>>> import numpy as np
>>> np.set_printoptions(precision=1, suppress=True, linewidth=100)
>>> def rd(a):
...     return np.round(a, 1) + 0
... 
>>> arr = np.loadtxt("layer11.csv", delimiter=",")
>>> arr
array([[ 1., -2.,  1.,  3.],
       [-2.,  1., -2.,  1.],
       [ 1., -2.,  1., -2.],
       [ 3.,  1., -2.,  1.]])
>>> x0 = np.array([3, 2, 2, 1])
>>> np.sign((arr @ x0).round(6))
array([ 1., -1., -1.,  1.])
>>> arr @ x0
array([ 4., -7., -1.,  8.])
>>> (arr * x0).sum(axis=1)
array([ 4., -7., -1.,  8.])
>>> np.einsum("ij,j->i", arr, x0)
array([ 4., -7., -1.,  8.])
>>> arr @ np.eye(4)[2]
array([ 1., -2.,  1., -2.])
>>> J = np.load("mat.npy")
>>> J
array([[2, 2, 0, 2, 1, 2, 1, 1, 2],
       [2, 2, 1, 2, 0, 0, 2, 0, 2],
       [0, 2, 2, 1, 0, 1, 2, 2, 2],
       [2, 1, 2, 1, 0, 1, 2, 2, 2],
       [2, 1, 0, 0, 0, 0, 0, 0, 2],
       [1, 1, 1, 2, 1, 0, 0, 1, 2],
       [1, 2, 1, 1, 0, 1, 2, 1, 2],
       [1, 1, 0, 2, 0, 1, 0, 1, 0],
       [1, 1, 2, 1, 0, 0, 0, 2, 1],
       [1, 2, 1, 1, 0, 1, 2, 1, 2],
       [0, 2, 2, 1, 0, 2, 0, 2, 2]])
>>> rng = np.random.default_rng(50701)
>>> M2 = J + rng.integers(-2, 3, (11, 1)) @ rng.integers(-2, 3, (1, 9))
>>> M2
array([[ 2,  2,  0,  2,  1,  2,  1,  1,  2],
       [ 1,  3,  3,  1,  2,  0,  0,  1,  1],
       [-2,  4,  6, -1,  4,  1, -2,  4,  0],
       [ 0,  3,  6, -1,  4,  1, -2,  4,  0],
       [ 1,  2,  2, -1,  2,  0, -2,  1,  1],
       [ 2,  0, -1,  3, -1,  0,  2,  0,  3],
       [ 0,  3,  3,  0,  2,  1,  0,  2,  1],
       [ 2,  0, -2,  3, -2,  1,  2,  0,  1],
       [ 2,  0,  0,  2, -2,  0,  2,  1,  2],
       [-1,  4,  5, -1,  4,  1, -2,  3,  0],
       [ 2,  0, -2,  3, -4,  2,  4,  0,  4]])
>>> print(M2 - J)
[[ 0  0  0  0  0  0  0  0  0]
 [-1  1  2 -1  2  0 -2  1 -1]
 [-2  2  4 -2  4  0 -4  2 -2]
 [-2  2  4 -2  4  0 -4  2 -2]
 [-1  1  2 -1  2  0 -2  1 -1]
 [ 1 -1 -2  1 -2  0  2 -1  1]
 [-1  1  2 -1  2  0 -2  1 -1]
 [ 1 -1 -2  1 -2  0  2 -1  1]
 [ 1 -1 -2  1 -2  0  2 -1  1]
 [-2  2  4 -2  4  0 -4  2 -2]
 [ 2 -2 -4  2 -4  0  4 -2  2]]
>>> rd(np.linalg.svd(M2 - J, compute_uv=False))
array([19.3,  0. ,  0. ,  0. ,  0. ,  0. ,  0. ,  0. ,  0. ])
>>> np.abs(M2 - J).sum(axis=1)
array([ 0, 11, 22, 22, 11, 11, 11, 11, 11, 22, 22])
>>> x0 = np.array([-1, -2, 1, 0, 1, 0, 0, 1, -3])
>>> np.linalg.norm(M2 @ x0) <= np.linalg.norm(M2, 2) * np.linalg.norm(x0) + 1e-9
np.True_
>>> M2 @ (2 * x0)
array([-20,  -8,  16,  16,  -6, -26,  -4, -18, -18,  10, -40])
>>> print(M2 * x0)
[[ -2  -4   0   0   1   0   0   1  -6]
 [ -1  -6   3   0   2   0   0   1  -3]
 [  2  -8   6   0   4   0   0   4   0]
 [  0  -6   6   0   4   0   0   4   0]
 [ -1  -4   2   0   2   0   0   1  -3]
 [ -2   0  -1   0  -1   0   0   0  -9]
 [  0  -6   3   0   2   0   0   2  -3]
 [ -2   0  -2   0  -2   0   0   0  -3]
 [ -2   0   0   0  -2   0   0   1  -6]
 [  1  -8   5   0   4   0   0   3   0]
 [ -2   0  -2   0  -4   0   0   0 -12]]
>>> print(np.sign((M2 @ x0).round(6)))
[-1 -1  1  1 -1 -1 -1 -1 -1  1 -1]
>>> np.einsum("ij,j->i", M2, x0)
array([-10,  -4,   8,   8,  -3, -13,  -2,  -9,  -9,   5, -20])
>>> M2 = J[0, 0] * J[1:] - np.outer(J[1:, 0], J[0])
>>> M2
array([[ 0,  0,  2,  0, -2, -4,  2, -2,  0],
       [ 0,  4,  4,  2,  0,  2,  4,  4,  4],
       [ 0, -2,  4, -2, -2, -2,  2,  2,  0],
       [ 0, -2,  0, -4, -2, -4, -2, -2,  0],
       [ 0,  0,  2,  2,  1, -2, -1,  1,  2],
       [ 0,  2,  2,  0, -1,  0,  3,  1,  2],
       [ 0,  0,  0,  2, -1,  0, -1,  1, -2],
       [ 0,  0,  4,  0, -1, -2, -1,  3,  0],
       [ 0,  2,  2,  0, -1,  0,  3,  1,  2],
       [ 0,  4,  4,  2,  0,  4,  0,  4,  4]])
>>> J[:, 0] / J[0, 0]
array([1. , 1. , 0. , 1. , 1. , 0.5, 0.5, 0.5, 0.5, 0.5, 0. ])
>>> np.flatnonzero(~M2.round(6).any(axis=1))
array([], dtype=int64)
>>> np.linalg.matrix_rank(M2), np.linalg.matrix_rank(J)
(np.int64(8), np.int64(9))
>>> E = np.load("run4.npy")
>>> E
array([[  7.,  15.,   3., -24.,   3.,  18.,   6.,  -3.,  27.,   9., -24.,  -9.,  -6.],
       [ 15.,  23.,   5., -40.,   5.,  30.,  10.,  -5.,  45.,  15., -40., -15., -10.],
       [  3.,   5.,  -1.,  -8.,   1.,   6.,   2.,  -1.,   9.,   3.,  -8.,  -3.,  -2.],
       [-24., -40.,  -8.,  62.,  -8., -48., -16.,   8., -72., -24.,  64.,  24.,  16.],
       [  3.,   5.,   1.,  -8.,  -1.,   6.,   2.,  -1.,   9.,   3.,  -8.,  -3.,  -2.],
       [ 18.,  30.,   6., -48.,   6.,  34.,  12.,  -6.,  54.,  18., -48., -18., -12.],
       [  6.,  10.,   2., -16.,   2.,  12.,   2.,  -2.,  18.,   6., -16.,  -6.,  -4.],
       [ -3.,  -5.,  -1.,   8.,  -1.,  -6.,  -2.,  -1.,  -9.,  -3.,   8.,   3.,   2.],
       [ 27.,  45.,   9., -72.,   9.,  54.,  18.,  -9.,  79.,  27., -72., -27., -18.],
       [  9.,  15.,   3., -24.,   3.,  18.,   6.,  -3.,  27.,   7., -24.,  -9.,  -6.],
       [-24., -40.,  -8.,  64.,  -8., -48., -16.,   8., -72., -24.,  62.,  24.,  16.],
       [ -9., -15.,  -3.,  24.,  -3., -18.,  -6.,   3., -27.,  -9.,  24.,   7.,   6.],
       [ -6., -10.,  -2.,  16.,  -2., -12.,  -4.,   2., -18.,  -6.,  16.,   6.,   2.]])
>>> q, vecs = np.linalg.qr(E[:, :9])[0], np.linalg.qr(E[:, 9:])[0]
>>> s = np.linalg.svd(q.T @ vecs, compute_uv=False)
>>> rd(np.degrees(np.arccos(s.clip(0, 1))))
array([ 0.8, 90. , 90. , 90. ])
>>> rd(np.linalg.norm(q @ q.T - vecs @ vecs.T, 2))
np.float64(1.0)
>>> (s > 0.9).sum()
np.int64(1)
>>> x0 = np.array([0, 1, -3, 0, -1, 3, 1, -3, 3])
>>> (J @ x0).argmax()
np.int64(0)
>>> np.einsum("ij,j->i", J, x0)
array([11,  7,  1,  0,  7,  0,  7,  1, -8,  7,  2])
>>> print(J @ (2 * x0))
[ 22  14   2   0  14   0  14   2 -16  14   4]
>>> (J * x0).sum(axis=1)
array([11,  7,  1,  0,  7,  0,  7,  1, -8,  7,  2])
>>> np.sign((J @ x0).round(6))
array([ 1,  1,  1,  0,  1,  0,  1,  1, -1,  1,  1])
>>> q, Rm = np.linalg.qr(E)
>>> rd(np.abs(np.diag(Rm)))
array([52.3,  3.9,  2. ,  3.4,  2. ,  2.3,  2. ,  2. ,  2.5,  2. ,  2.3,  2. ,  2. ])
>>> m1 = np.load("w.npy")
>>> m1
array([[-2.6, -0.8, -1.1, -0.9,  0. , -0.3, -1. , -0.7,  0.5, -1.3],
       [-0.6,  0.5, -1.2, -0.7, -1. ,  1.3,  0.4,  0.5, -0.4,  0.3],
       [ 2.7, -1.9,  0.1, -2.5, -0.9, -0.3, -2.4, -0.8,  0.4, -1.3],
       [-0.7, -1. , -1.1, -0.8,  0. , -0.6,  2.5, -0.1,  1.3, -1. ],
       [-0.9,  0.1, -0.4,  0.3, -0.3, -0.8, -0.1, -0.5,  1.9, -0.4],
       [ 0.6,  1.2,  0.2,  0.2, -1.2,  0.5,  0.7, -1.4, -0.8, -0.2],
       [ 0.2,  1. , -0.4, -1.2, -1.8, -0.6, -3. , -0.1, -0.3,  2.4],
       [-2.7,  0.9,  0.9, -0.3,  1.2,  0.3,  1.8, -1.8,  0. ,  4.5],
       [ 0.1,  0.2, -0.2,  0.1, -2. , -1.1, -1.1,  1.1, -1.5, -1. ],
       [ 0. , -1.5,  1.1,  0.4, -0.8, -0.6, -1.4, -0.4,  0.2,  0.9],
       [ 0.6, -0.6,  0.9,  1.9, -1.6, -0.5,  0.1, -0.5, -0.6,  0. ],
       [-0.9,  0.3,  1.1,  0.8,  0. , -1.5, -0.2,  0.1, -0.7,  2.2],
       [ 0.1,  0.3,  0.4, -0.8, -1.3,  0.1,  0.3,  0.4,  0.6, -0.4],
       [ 1.1,  1.9, -1.3,  1.9, -0.2,  1.8, -1. , -0.3, -0.8, -0.2],
       [ 0.8, -1.1,  0. ,  0.8, -1.8,  0.1, -0.4,  0.2, -1.1,  0.3],
       [ 0.2, -2.2,  0.1,  0.1,  0.6,  0.8, -0.3, -0.9, -0.4, -1.4],
       [-1.8, -0.1,  0.9,  0.3,  1.4,  0.9, -0.9,  1. , -0.9,  1.2],
       [ 0.6,  0.7, -1.4,  0.9, -0.5,  0.3, -1. , -1.2,  0.8,  1. ],
       [ 1.6, -0.7, -0.6, -0.4, -0.2,  1.6, -0.8, -1.3,  0.3,  0.8],
       [-0.9, -0.4,  1.8,  0.8,  0.7,  1.2,  0.1, -2.3, -1.3, -0.9],
       [-0.9,  0.2,  0.1,  1.1, -0.4,  0. ,  0.5, -0.6, -1. , -0.9],
       [-1.2, -0.4, -0.7, -1.2, -1.7,  0. ,  0.7, -1.5,  0.4,  0.9],
       [ 0.7, -0.5,  0.3,  0.5,  0.9, -0.7, -0.2, -0.1,  0.5,  0. ],
       [ 0.3, -1. ,  0.2,  0.6,  0.7, -0.8,  0.3, -0.7, -1.1, -1.2],
       [ 0. ,  1.1,  0.8, -0.3,  0.8, -0.1,  1.4,  0.5, -1.6, -1.4],
       [ 1.4, -0.2, -0.7,  1. ,  0.3,  0.7,  1.1,  0.2,  0.4,  1.2],
       [ 1. ,  1.5, -0.6, -0.8, -1.1, -0.1,  0.9, -1.2, -0.5, -1. ],
       [-0.6, -0.5,  0.2,  0. , -2.9, -0.9,  0.2, -0.4,  0.9, -0.3],
       [ 1.2,  1.8,  0.7, -0.3,  0.5, -0.4,  0.3, -0.1,  0.2,  1.2],
       [-0.8, -0.3,  1. ,  0.9,  0.4,  0.4,  1.4,  1.4,  0.1, -0.3]])
>>> P = m1 @ np.linalg.solve(m1.T @ m1, m1.T)
>>> np.allclose(P @ P, P)
True
>>> np.trace(P)
np.float64(10.0)
>>> Xc = m1 - m1.mean(axis=0)
>>> vecs = np.linalg.svd(Xc)[2][:9]
>>> M2 = Xc - Xc @ vecs.T @ vecs
>>> rd(np.cov(Xc @ vecs.T, rowvar=False))
array([[2.4, 0. , 0. , 0. , 0. , 0. , 0. , 0. , 0. ],
       [0. , 1.8, 0. , 0. , 0. , 0. , 0. , 0. , 0. ],
       [0. , 0. , 1.4, 0. , 0. , 0. , 0. , 0. , 0. ],
       [0. , 0. , 0. , 1.2, 0. , 0. , 0. , 0. , 0. ],
       [0. , 0. , 0. , 0. , 1. , 0. , 0. , 0. , 0. ],
       [0. , 0. , 0. , 0. , 0. , 0.8, 0. , 0. , 0. ],
       [0. , 0. , 0. , 0. , 0. , 0. , 0.7, 0. , 0. ],
       [0. , 0. , 0. , 0. , 0. , 0. , 0. , 0.6, 0. ],
       [0. , 0. , 0. , 0. , 0. , 0. , 0. , 0. , 0.4]])
>>> rd(M2.std(axis=0))
array([0. , 0.1, 0.3, 0. , 0.1, 0.2, 0.1, 0. , 0.2, 0.1])
>>> M2 = np.array([[-3, -2, 0],
...     [-3, -1, 2],
...     [-1, 0, 3],
...     [-2, 0, -1],
...     [3, 0, 3],
...     [1, -2, -1],
...     [0, 0, 1],
...     [-3, 3, -2],
...     [3, 3, 0],
...     [-2, -2, -2]])
>>> rd(np.einsum("ij->j", m1))
array([ -1.4,  -1.5,   1.1,   2.4, -12.2,   0.7,  -1.1, -11.5,  -4.5,   3.7])
>>> np.linalg.matrix_rank(np.vstack([m1, M2.T]))
np.int64(10)
>>> F = np.load("case14.npy")
>>> F
array([[  9,   0,  27, -24, -12,   0,  24,   0,  -9,  12,  -3,   3],
       [  0,   0,   0,   0,   0,   0,   0,   0,   0,   0,   0,   0],
       [ 27,   0,  81, -72, -36,   0,  72,   0, -27,  36,  -9,   9],
       [-24,   0, -72,  64,  32,   0, -64,   0,  24, -32,   8,  -8],
       [-12,   0, -36,  32,  16,   0, -32,   0,  12, -16,   4,  -4],
       [  0,   0,   0,   0,   0,   0,   0,   0,   0,   0,   0,   0],
       [ 24,   0,  72, -64, -32,   0,  64,   0, -24,  32,  -8,   8],
       [  0,   0,   0,   0,   0,   0,   0,   0,   0,   0,   0,   0],
       [ -9,   0, -27,  24,  12,   0, -24,   0,   9, -12,   3,  -3],
       [ 12,   0,  36, -32, -16,   0,  32,   0, -12,  16,  -4,   4],
       [ -3,   0,  -9,   8,   4,   0,  -8,   0,   3,  -4,   1,  -1],
       [  3,   0,   9,  -8,  -4,   0,   8,   0,  -3,   4,  -1,   1]])
>>> ev, vecs = np.linalg.eigh(F)
>>> x0 = np.array([-1, 2, -1, -1, -1, 0, -1, 2, 2, -1, 0, -2])
>>> rd(vecs * np.abs(ev) @ vecs.T)
array([[  9.,   0.,  27., -24., -12.,   0.,  24.,   0.,  -9.,  12.,  -3.,   3.],
       [  0.,   0.,   0.,   0.,   0.,   0.,   0.,   0.,   0.,   0.,   0.,   0.],
       [ 27.,   0.,  81., -72., -36.,   0.,  72.,   0., -27.,  36.,  -9.,   9.],
       [-24.,   0., -72.,  64.,  32.,   0., -64.,   0.,  24., -32.,   8.,  -8.],
       [-12.,   0., -36.,  32.,  16.,   0., -32.,   0.,  12., -16.,   4.,  -4.],
       [  0.,   0.,   0.,   0.,   0.,   0.,   0.,   0.,   0.,   0.,   0.,   0.],
       [ 24.,   0.,  72., -64., -32.,   0.,  64.,   0., -24.,  32.,  -8.,   8.],
       [  0.,   0.,   0.,   0.,   0.,   0.,   0.,   0.,   0.,   0.,   0.,   0.],
       [ -9.,   0., -27.,  24.,  12.,   0., -24.,   0.,   9., -12.,   3.,  -3.],
       [ 12.,   0.,  36., -32., -16.,   0.,  32.,   0., -12.,  16.,  -4.,   4.],
       [ -3.,   0.,  -9.,   8.,   4.,   0.,  -8.,   0.,   3.,  -4.,   1.,  -1.],
       [  3.,   0.,   9.,  -8.,  -4.,   0.,   8.,   0.,  -3.,   4.,  -1.,   1.]])
>>> rd(x0 @ F @ x0 / (x0 @ x0)), rd(ev[0]), ev[-1]
(np.float64(18.2), np.float64(0.0), np.float64(261.0))
>>> rd(vecs * np.maximum(ev, 0) @ vecs.T)
array([[  9.,   0.,  27., -24., -12.,   0.,  24.,   0.,  -9.,  12.,  -3.,   3.],
       [  0.,   0.,   0.,   0.,   0.,   0.,   0.,   0.,   0.,   0.,   0.,   0.],
       [ 27.,   0.,  81., -72., -36.,   0.,  72.,   0., -27.,  36.,  -9.,   9.],
       [-24.,   0., -72.,  64.,  32.,   0., -64.,   0.,  24., -32.,   8.,  -8.],
       [-12.,   0., -36.,  32.,  16.,   0., -32.,   0.,  12., -16.,   4.,  -4.],
       [  0.,   0.,   0.,   0.,   0.,   0.,   0.,   0.,   0.,   0.,   0.,   0.],
       [ 24.,   0.,  72., -64., -32.,   0.,  64.,   0., -24.,  32.,  -8.,   8.],
       [  0.,   0.,   0.,   0.,   0.,   0.,   0.,   0.,   0.,   0.,   0.,   0.],
       [ -9.,   0., -27.,  24.,  12.,   0., -24.,   0.,   9., -12.,   3.,  -3.],
       [ 12.,   0.,  36., -32., -16.,   0.,  32.,   0., -12.,  16.,  -4.,   4.],
       [ -3.,   0.,  -9.,   8.,   4.,   0.,  -8.,   0.,   3.,  -4.,   1.,  -1.],
       [  3.,   0.,   9.,  -8.,  -4.,   0.,   8.,   0.,  -3.,   4.,  -1.,   1.]])
>>> left, s, Vt = np.linalg.svd(F)
>>> print(np.argmax(s[:-1] / (s[1:] + 1e-6)) + 1)
1
>>> rd(s)
array([261.,   0.,   0.,   0.,   0.,   0.,   0.,   0.,   0.,   0.,   0.,   0.])
>>> M2 = left[:, :1] @ np.diag(s[:1]) @ Vt[:1]
>>> rd(np.abs(F - M2).max())
np.float64(0.0)
>>> np.linalg.matrix_rank(F, rtol=0.05)
np.int64(1)
>>> print(rd(np.linalg.norm(F - M2, 2)), rd(s[1]))
0.0 0.0
>>> rd(np.linalg.norm(F - M2) / np.linalg.norm(F))
np.float64(0.0)
>>> np.linalg.matrix_rank(M2)
np.int64(1)
